$ python -q
>>> import numpy as np
>>> np.set_printoptions(precision=3, suppress=True, linewidth=120, legacy="1.25")
>>> Q, _ = np.linalg.qr(np.array([[-1.1, -0.5, -1.2, -0.1, 0.8, 1.1, 0.1],
...     [-0.3, 0.4, 0.0, 0.6, 1.2, 0.6, 0.9],
...     [-0.2, -0.5, -0.7, -0.3, -0.1, 1.5, 1.2],
...     [0.0, -1.6, 1.8, -0.4, -1.0, 1.2, -0.2],
...     [0.0, 0.6, -0.7, -1.3, -1.8, 1.1, -1.1],
...     [0.5, -0.1, -0.1, 0.8, 0.4, 1.1, 0.3],
...     [-0.9, 0.0, 0.3, 0.6, 0.0, -0.8, 0.3],
...     [-0.5, 0.4, -0.4, -0.6, 0.9, 1.4, -0.8],
...     [-0.2, -0.1, 0.1, 0.5, 1.0, -1.8, -0.7],
...     [-0.1, 0.2, 0.4, -0.8, -1.0, 2.7, 0.1],
...     [-0.8, -0.5, 0.6, 0.4, 0.5, 0.4, -0.1]]))
>>> M = Q @ Q.T
>>> print(M)
[[ 0.73  -0.082  0.3   -0.037  0.087  0.069  0.076  0.165  0.073 -0.127  0.179]
 [-0.082  0.487  0.065 -0.202 -0.325  0.023  0.107  0.16  -0.102  0.192  0.085]
 [ 0.3    0.065  0.609  0.035 -0.117 -0.092 -0.099 -0.14  -0.269  0.034 -0.135]
 [-0.037 -0.202  0.035  0.851 -0.115 -0.035 -0.089 -0.04  -0.001  0.131  0.205]
 [ 0.087 -0.325 -0.117 -0.115  0.716 -0.014  0.058  0.043 -0.118  0.199 -0.065]
 [ 0.069  0.023 -0.092 -0.035 -0.014  0.948 -0.115 -0.101 -0.05   0.032  0.087]
 [ 0.076  0.107 -0.099 -0.089  0.058 -0.115  0.696 -0.253 -0.014  0.049  0.306]
 [ 0.165  0.16  -0.14  -0.04   0.043 -0.101 -0.253  0.696  0.14   0.178  0.102]
 [ 0.073 -0.102 -0.269 -0.001 -0.118 -0.05  -0.014  0.14   0.358 -0.309  0.102]
 [-0.127  0.192  0.034  0.131  0.199  0.032  0.049  0.178 -0.309  0.542  0.082]
 [ 0.179  0.085 -0.135  0.205 -0.065  0.087  0.306  0.102  0.102  0.082  0.367]]
>>> x0 = np.array([-2, -1, 2, -3, -3, 1, 1, -3, -2, -2, 2])
>>> print(M @ np.ones(11))
[ 1.434  0.407  0.193  0.704  0.35   0.753  0.722  0.949 -0.19   1.004  1.316]
>>> print((M * x0).sum(axis=1))
[-0.816  1.032  1.226 -1.718 -2.263  1.147  1.519 -3.651 -0.603 -1.615 -0.679]
>>> print(np.sign((M @ x0).round(6)))
[-1.  1.  1. -1. -1.  1.  1. -1. -1. -1. -1.]
>>> print(np.einsum("ij,j->i", M, x0))
[-0.816  1.032  1.226 -1.718 -2.263  1.147  1.519 -3.651 -0.603 -1.615 -0.679]
>>> print(M @ (2 * x0))
[-1.631  2.064  2.452 -3.435 -4.526  2.295  3.037 -7.301 -1.205 -3.23  -1.359]
>>> print((M @ x0).argmax())
6
>>> print(M @ np.eye(11)[6])
[ 0.076  0.107 -0.099 -0.089  0.058 -0.115  0.696 -0.253 -0.014  0.049  0.306]
>>> W1 = np.array([[0, 0, 0, 1],
...     [2, 0, 1, 0],
...     [0, 1, 2, 2],
...     [1, 2, 1, 1],
...     [0, 1, 1, 0],
...     [2, 1, 0, 0],
...     [2, 1, 1, 0],
...     [0, 2, 0, 2],
...     [2, 0, 0, 0],
...     [1, 1, 2, 2],
...     [1, 0, 0, 0]])
>>> coef = np.array([1, -3, -3, 1])
>>> H = np.maximum(M @ W1 + coef, 0)
>>> print((H > 0).mean(axis=0))
[1. 0. 0. 1.]
>>> cent = np.array([[-5, 2, -3], [3, 1, 4], [1, 0, 1], [2, 1, -4]])
>>> print((H @ cent).round(6).argmax(axis=1))
[1 1 0 1 1 1 1 1 1 1 1]
>>> rng = np.random.default_rng(39)
>>> J = np.eye(9, dtype=int)[rng.permutation(9)]
>>> print(J)
[[0 0 1 0 0 0 0 0 0]
 [1 0 0 0 0 0 0 0 0]
 [0 0 0 0 1 0 0 0 0]
 [0 1 0 0 0 0 0 0 0]
 [0 0 0 0 0 0 1 0 0]
 [0 0 0 1 0 0 0 0 0]
 [0 0 0 0 0 0 0 1 0]
 [0 0 0 0 0 1 0 0 0]
 [0 0 0 0 0 0 0 0 1]]
>>> f, v = J[1], J[0]
>>> print(f @ v)
0
>>> print(f @ f)
1
>>> pr = (f @ v) / (f @ f) * f
>>> print(v - pr)
[0. 0. 1. 0. 0. 0. 0. 0. 0.]
